In [1]: import numpy as np

In [2]: import numpy.linalg as la

In [3]: np.set_printoptions(precision=4, suppress=True, linewidth=160)

In [4]: def tidy(a):
   ...:     return np.round(a, 4) + 0
   ...: 

In [5]: W0 = np.load("test2.npy")

In [6]: print(W0)
[[-9  2 -9  2 -9  2]
 [ 0  8  0  8  0  8]
 [ 6  8  6  8  6  8]
 [-9  2 -9  2 -9  2]
 [ 0  8  0  8  0  8]
 [ 6  8  6  8  6  8]]

In [7]: left, s, VT = la.svd(W0)

In [8]: evecs = VT[:(s > 1e-8).sum()]

In [9]: rng = np.random.default_rng(984695)

In [10]: vec = W0[3] + -1 * W0[2] + rng.integers(2) * np.eye(6)[5]

In [11]: vec
Out[11]: array([-15.,  -6., -15.,  -6., -15.,  -5.])

In [12]: la.matrix_rank(np.vstack([W0, vec]))
Out[12]: np.int64(3)

In [13]: tidy(la.norm(vec - evecs.T @ evecs @ vec))
Out[13]: np.float64(0.8165)

In [14]: tidy(np.diag(evecs.T @ evecs))
Out[14]: array([0.3333, 0.3333, 0.3333, 0.3333, 0.3333, 0.3333])

In [15]: print(np.allclose(W0, W0.T))
False

In [16]: print(tidy(la.det(W0)))
0.0

In [17]: print(np.trace(W0))
15

In [18]: tidy(np.sort(np.abs(la.eigvals(W0))))
Out[18]: array([ 0.,  0.,  0.,  0.,  0., 15.])

In [19]: vec = np.array([2, -1, 3, -2, 1, -1])

In [20]: a = np.maximum(W0 @ vec, 0)

In [21]: a
Out[21]: array([0, 0, 4, 0, 0, 4])

In [22]: tidy(np.tanh(W0 @ vec))
Out[22]: array([-1.    , -1.    ,  0.9993, -1.    , -1.    ,  0.9993])

In [23]: M = np.load("m.npy")

In [24]: print(M)
[[ 3  3  3  3  3  3]
 [ 3  6  6  6  6  6]
 [ 3  6  9  9  9  9]
 [ 3  6  9 12 12 12]
 [ 3  6  9 12 15 15]
 [ 3  6  9 12 15 18]]

In [25]: labels = rng.permutation(6)

In [26]: labels
Out[26]: array([0, 1, 4, 2, 5, 3])

In [27]: other = M[labels][:, labels]

In [28]: tidy(la.det(other)), tidy(la.det(M[labels]))
Out[28]: (np.float64(729.0), np.float64(-729.0))

In [29]: np.allclose(other, M)
Out[29]: False

In [30]: other = W0 / la.norm(W0, axis=1, keepdims=True)

In [31]: C2 = other @ other.T

In [32]: tidy(np.degrees(np.arccos(np.clip(C2[0, 2], -1, 1))))
Out[32]: np.float64(114.3411)

In [33]: (np.abs(C2) > 0.9).astype(int)
Out[33]: 
array([[1, 0, 0, 1, 0, 0],
       [0, 1, 0, 0, 1, 0],
       [0, 0, 1, 0, 0, 1],
       [1, 0, 0, 1, 0, 0],
       [0, 1, 0, 0, 1, 0],
       [0, 0, 1, 0, 0, 1]])

In [34]: print(tidy(la.norm(other, axis=1)))
[1. 1. 1. 1. 1. 1.]

In [35]: print(np.argwhere(np.triu(np.abs(C2) > 0.95, 1)))
[[0 3]
 [1 4]
 [2 5]]

In [36]: print(M.mean(axis=0))
[ 3.   5.5  7.5  9.  10.  10.5]

In [37]: print(np.diff(M, axis=0))
[[0 3 3 3 3 3]
 [0 0 3 3 3 3]
 [0 0 0 3 3 3]
 [0 0 0 0 3 3]
 [0 0 0 0 0 3]]

In [38]: print(M - M[0])
[[ 0  0  0  0  0  0]
 [ 0  3  3  3  3  3]
 [ 0  3  6  6  6  6]
 [ 0  3  6  9  9  9]
 [ 0  3  6  9 12 12]
 [ 0  3  6  9 12 15]]

In [39]: np.unravel_index(np.abs(M).argmax(), M.shape)
Out[39]: (np.int64(5), np.int64(5))

In [40]: M.sum(axis=0)
Out[40]: array([18, 33, 45, 54, 60, 63])

In [41]: tidy(la.norm(M))
Out[41]: np.float64(52.0481)

In [42]: np.count_nonzero(M)
Out[42]: np.int64(36)

In [43]: u, v = M[4], M[3]

In [44]: u @ v
Out[44]: np.int64(630)

In [45]: pr = (u @ v) / (u @ u) * u

In [46]: la.matrix_rank(np.outer(u, v))
Out[46]: np.int64(1)

In [47]: np.outer(u, v)
Out[47]: 
array([[  9,  18,  27,  36,  36,  36],
       [ 18,  36,  54,  72,  72,  72],
       [ 27,  54,  81, 108, 108, 108],
       [ 36,  72, 108, 144, 144, 144],
       [ 45,  90, 135, 180, 180, 180],
       [ 45,  90, 135, 180, 180, 180]])

In [48]: pr
Out[48]: array([ 2.625,  5.25 ,  7.875, 10.5  , 13.125, 13.125])

In [49]: feats = np.load("data.npy")

In [50]: feats
Out[50]: 
array([[ 1, -1,  1, -1, -1,  1, -1,  1],
       [ 1, -1, -1,  1, -1,  1,  1, -1],
       [ 1,  1,  1,  1, -1, -1, -1, -1],
       [ 1,  1,  1,  1,  1,  1,  1,  1],
       [ 1, -1,  1, -1,  1, -1,  1, -1],
       [ 1, -1, -1,  1,  1, -1, -1,  1]])

In [51]: feats.sum(axis=1)
Out[51]: array([0, 0, 0, 8, 0, 0])

In [52]: tidy(la.svd(feats, compute_uv=False))
Out[52]: array([2.8284, 2.8284, 2.8284, 2.8284, 2.8284, 2.8284])

In [53]: print(feats.sum(axis=0))
[ 6 -2  2  2  0  0  0  0]

In [54]: tidy(la.norm(feats))
Out[54]: np.float64(6.9282)

In [55]: tidy(feats.mean(axis=0))
Out[55]: array([ 1.    , -0.3333,  0.3333,  0.3333,  0.    ,  0.    ,  0.    ,  0.    ])

In [56]: print(np.count_nonzero(feats))
48

In [57]: np.unravel_index(np.abs(feats).argmax(), feats.shape)
Out[57]: (np.int64(0), np.int64(0))

In [58]: feats.shape
Out[58]: (6, 8)

In [59]: other = feats / la.norm(feats, axis=1, keepdims=True)

In [60]: C2 = other @ other.T

In [61]: tidy(C2[1])
Out[61]: array([0., 1., 0., 0., 0., 0.])

In [62]: np.degrees(np.arccos(np.clip(C2[1, 4], -1, 1)))
Out[62]: np.float64(90.0)

In [63]: (np.abs(C2) > 0.9).astype(int)
Out[63]: 
array([[1, 0, 0, 0, 0, 0],
       [0, 1, 0, 0, 0, 0],
       [0, 0, 1, 0, 0, 0],
       [0, 0, 0, 1, 0, 0],
       [0, 0, 0, 0, 1, 0],
       [0, 0, 0, 0, 0, 1]])

In [64]: (C2 - 2 * np.eye(6)).round(6).argmax(axis=1)
Out[64]: array([1, 0, 0, 0, 0, 0])

In [65]: np.argwhere(np.triu(np.abs(C2) > 0.95, 1))
Out[65]: array([], shape=(0, 2), dtype=int64)

In [66]: theta = np.radians(90)

In [67]: R = np.eye(8)

In [68]: R[4, 4] = R[7, 7] = np.cos(theta)

In [69]: R[4, 7], R[7, 4] = -np.sin(theta), np.sin(theta)

In [70]: tidy(R)
Out[70]: 
array([[ 1.,  0.,  0.,  0.,  0.,  0.,  0.,  0.],
       [ 0.,  1.,  0.,  0.,  0.,  0.,  0.,  0.],
       [ 0.,  0.,  1.,  0.,  0.,  0.,  0.,  0.],
       [ 0.,  0.,  0.,  1.,  0.,  0.,  0.,  0.],
       [ 0.,  0.,  0.,  0.,  0.,  0.,  0., -1.],
       [ 0.,  0.,  0.,  0.,  0.,  1.,  0.,  0.],
       [ 0.,  0.,  0.,  0.,  0.,  0.,  1.,  0.],
       [ 0.,  0.,  0.,  0.,  1.,  0.,  0.,  0.]])

In [71]: other = feats @ R.T

In [72]: tidy(la.det(R)), np.trace(R)
Out[72]: (np.float64(1.0), np.float64(6.0))

In [73]: print(tidy(other))
[[ 1. -1.  1. -1. -1.  1. -1. -1.]
 [ 1. -1. -1.  1.  1.  1.  1. -1.]
 [ 1.  1.  1.  1.  1. -1. -1. -1.]
 [ 1.  1.  1.  1. -1.  1.  1.  1.]
 [ 1. -1.  1. -1.  1. -1.  1.  1.]
 [ 1. -1. -1.  1. -1. -1. -1.  1.]]

In [74]: np.allclose(la.norm(feats, axis=1), la.norm(other, axis=1))
Out[74]: True

In [75]: K = np.loadtxt("mat.csv", delimiter=",")

In [76]: K
Out[76]: 
array([[ 1.8731, -1.0685, -0.9402,  2.2411, -0.9955, -1.0804],
       [ 1.9225, -0.9924, -1.2853,  1.9173, -0.7958, -0.8322],
       [ 1.9971, -1.1102, -0.9649,  1.9245, -0.9908, -1.1224],
       [ 1.9426, -0.8269, -1.0942,  1.9339, -1.0214, -0.8787],
       [ 2.1567, -1.0541, -1.0023,  2.0025, -1.0013, -1.1391],
       [ 2.1587, -1.013 , -1.0444,  2.0417, -1.0096, -1.0812],
       [ 1.9502, -1.0492, -0.9233,  2.1959, -1.0207, -0.9576],
       [ 2.0517, -1.0016, -0.7328,  1.9085, -1.1158, -1.0477],
       [ 1.9623, -0.9122, -1.189 ,  1.9519, -1.0794, -1.0536],
       [-1.9692,  0.9019, -1.865 ,  0.9377, -0.8886,  1.9192],
       [-1.7979,  0.9721, -1.8603,  1.0652, -0.8842,  1.9092],
       [-1.9061,  0.9046, -2.0172,  0.873 , -0.8958,  1.9154],
       [-1.9933,  0.8816, -1.8617,  0.9895, -0.913 ,  1.9432],
       [-2.1863,  0.7829, -2.0729,  0.9373, -1.203 ,  2.1264],
       [-1.8797,  1.0005, -2.0023,  0.9429, -1.2083,  2.1077],
       [-2.2286,  0.8767, -1.985 ,  0.9233, -1.0481,  1.9425],
       [-1.9969,  1.1318, -2.0483,  1.183 , -0.9293,  1.9982],
       [-1.9509,  1.1243, -2.0473,  1.1016, -1.0065,  1.8593],
       [-0.8032, -0.0539,  0.1319, -1.8492, -1.0985, -0.1849],
       [-0.9531,  0.043 ,  0.1196, -1.9109, -0.9058, -0.0333],
       [-0.9983,  0.0411,  0.0998, -2.1313, -0.9597,  0.0414],
       [-0.8558, -0.114 ,  0.025 , -2.0393, -1.0901,  0.1029],
       [-0.9556,  0.0345,  0.0539, -1.8895, -1.1382,  0.0008],
       [-1.0576,  0.0717, -0.1644, -1.9677, -0.9752, -0.1123],
       [-1.1209,  0.0526,  0.0307, -2.0169, -1.0739, -0.1341],
       [-0.9165, -0.0462, -0.0237, -2.0426, -1.0711,  0.02  ],
       [-1.0864,  0.1283,  0.1853, -2.1427, -0.9764,  0.1943]])

In [77]: labels = rng.permutation(6)

In [78]: other = K[:, labels] * rng.choice([-1, 1], 6)

In [79]: print(other)
[[ 1.8731 -2.2411  1.0685 -1.0804 -0.9955 -0.9402]
 [ 1.9225 -1.9173  0.9924 -0.8322 -0.7958 -1.2853]
 [ 1.9971 -1.9245  1.1102 -1.1224 -0.9908 -0.9649]
 [ 1.9426 -1.9339  0.8269 -0.8787 -1.0214 -1.0942]
 [ 2.1567 -2.0025  1.0541 -1.1391 -1.0013 -1.0023]
 [ 2.1587 -2.0417  1.013  -1.0812 -1.0096 -1.0444]
 [ 1.9502 -2.1959  1.0492 -0.9576 -1.0207 -0.9233]
 [ 2.0517 -1.9085  1.0016 -1.0477 -1.1158 -0.7328]
 [ 1.9623 -1.9519  0.9122 -1.0536 -1.0794 -1.189 ]
 [-1.9692 -0.9377 -0.9019  1.9192 -0.8886 -1.865 ]
 [-1.7979 -1.0652 -0.9721  1.9092 -0.8842 -1.8603]
 [-1.9061 -0.873  -0.9046  1.9154 -0.8958 -2.0172]
 [-1.9933 -0.9895 -0.8816  1.9432 -0.913  -1.8617]
 [-2.1863 -0.9373 -0.7829  2.1264 -1.203  -2.0729]
 [-1.8797 -0.9429 -1.0005  2.1077 -1.2083 -2.0023]
 [-2.2286 -0.9233 -0.8767  1.9425 -1.0481 -1.985 ]
 [-1.9969 -1.183  -1.1318  1.9982 -0.9293 -2.0483]
 [-1.9509 -1.1016 -1.1243  1.8593 -1.0065 -2.0473]
 [-0.8032  1.8492  0.0539 -0.1849 -1.0985  0.1319]
 [-0.9531  1.9109 -0.043  -0.0333 -0.9058  0.1196]
 [-0.9983  2.1313 -0.0411  0.0414 -0.9597  0.0998]
 [-0.8558  2.0393  0.114   0.1029 -1.0901  0.025 ]
 [-0.9556  1.8895 -0.0345  0.0008 -1.1382  0.0539]
 [-1.0576  1.9677 -0.0717 -0.1123 -0.9752 -0.1644]
 [-1.1209  2.0169 -0.0526 -0.1341 -1.0739  0.0307]
 [-0.9165  2.0426  0.0462  0.02   -1.0711 -0.0237]
 [-1.0864  2.1427 -0.1283  0.1943 -0.9764  0.1853]]

In [80]: left, _, VT = la.svd(K.T @ other)

In [81]: labels
Out[81]: array([0, 3, 1, 5, 4, 2])

In [82]: data = np.loadtxt("dump.csv", delimiter=",")

In [83]: data
Out[83]: 
array([[-0.0249, -0.0221, -0.004 ,  5.0084,  1.0194,  5.0219,  3.0094],
       [ 0.0133,  0.0014, -0.0225,  4.9975,  0.9946,  4.9809,  2.9821],
       [-0.0043,  0.0221, -0.0262,  4.992 ,  1.0649,  4.9996,  3.029 ],
       [-0.0242,  0.0311,  0.0286,  5.0075,  1.001 ,  5.0387,  3.0066],
       [ 0.0017,  0.0174,  0.0082,  4.9338,  1.0296,  4.9887,  3.0229],
       [ 0.0258,  3.9809,  2.9792,  1.9934,  0.0182,  3.0089,  2.0049],
       [ 0.0265,  3.9924,  2.9875,  1.9839, -0.0126,  3.0182,  2.0073],
       [-0.0129,  4.0244,  3.015 ,  1.9825, -0.0279,  2.9822,  2.0057],
       [ 0.0094,  4.043 ,  3.0089,  1.9981, -0.0094,  2.9908,  2.0083],
       [ 0.0266,  3.9842,  3.0041,  1.9695,  0.0009,  2.9819,  1.9845],
       [-0.0205,  3.0054,  1.0018,  2.9485,  3.9819,  2.0021,  0.9938],
       [ 0.016 ,  2.985 ,  1.0128,  3.0117,  3.9936,  1.9863,  0.9611],
       [ 0.0174,  3.0025,  1.003 ,  3.0213,  4.0147,  2.0179,  1.0253],
       [-0.0071,  3.0162,  0.9916,  2.9816,  3.9993,  2.0263,  1.0257],
       [-0.0144,  2.9884,  0.9712,  2.9965,  3.9757,  2.0089,  0.9817]])

In [84]: left, s, VT = la.svd(data)

In [85]: tidy(s)
Out[85]: array([23.4312, 10.0769,  7.6845,  0.0879,  0.061 ,  0.0506,  0.0356])

In [86]: other = left[:, :3] @ np.diag(s[:3]) @ VT[:3]

In [87]: tidy(la.norm(data - other, 2)), tidy(s[3])
Out[87]: (np.float64(0.0879), np.float64(0.0879))

In [88]: print(la.matrix_rank(other))
3

In [89]: other = np.c_[data[:, :3] @ np.array([[8, -3, 7], [-4, -2, 6], [-8, -5, -9]]), np.array([5, 1, 3, 5, 2, 0, 4, 2, 0, 3, 5, 2, 0, 1, 5])]

In [90]: tidy(other)
Out[90]: 
array([[ -0.0788,   0.1389,  -0.2709,   5.    ],
       [  0.2808,   0.0698,   0.304 ,   1.    ],
       [  0.0868,   0.0997,   0.3383,   3.    ],
       [ -0.5468,  -0.1326,  -0.2402,   5.    ],
       [ -0.1216,  -0.0809,   0.0425,   2.    ],
       [-39.5508, -22.9352,  -2.7468,   0.    ],
       [-39.6576, -23.0018,  -2.7476,   4.    ],
       [-40.3208, -23.0851,  -3.0789,   2.    ],
       [-40.168 , -23.1587,  -2.7563,   0.    ],
       [-39.7568, -23.0687,  -2.9455,   3.    ],
       [-20.2   , -10.9583,   8.8727,   5.    ],
       [-19.9144, -11.082 ,   8.9068,   2.    ],
       [-19.8948, -11.0722,   9.1098,   0.    ],
       [-20.0544, -10.9691,   9.1231,   1.    ],
       [-19.8384, -10.7896,   9.0888,   5.    ]])

In [91]: tidy(la.norm(other - data @ la.lstsq(data, other)[0], axis=0))
Out[91]: array([0.    , 0.    , 0.    , 3.8766])

In [92]: la.matrix_rank(other)
Out[92]: np.int64(4)

In [93]: tidy(la.norm(la.qr(data)[0].T @ other, axis=0) ** 2 / ((other ** 2).sum(axis=0) + 1e-12))
Out[93]: array([1.    , 1.    , 1.    , 0.8985])
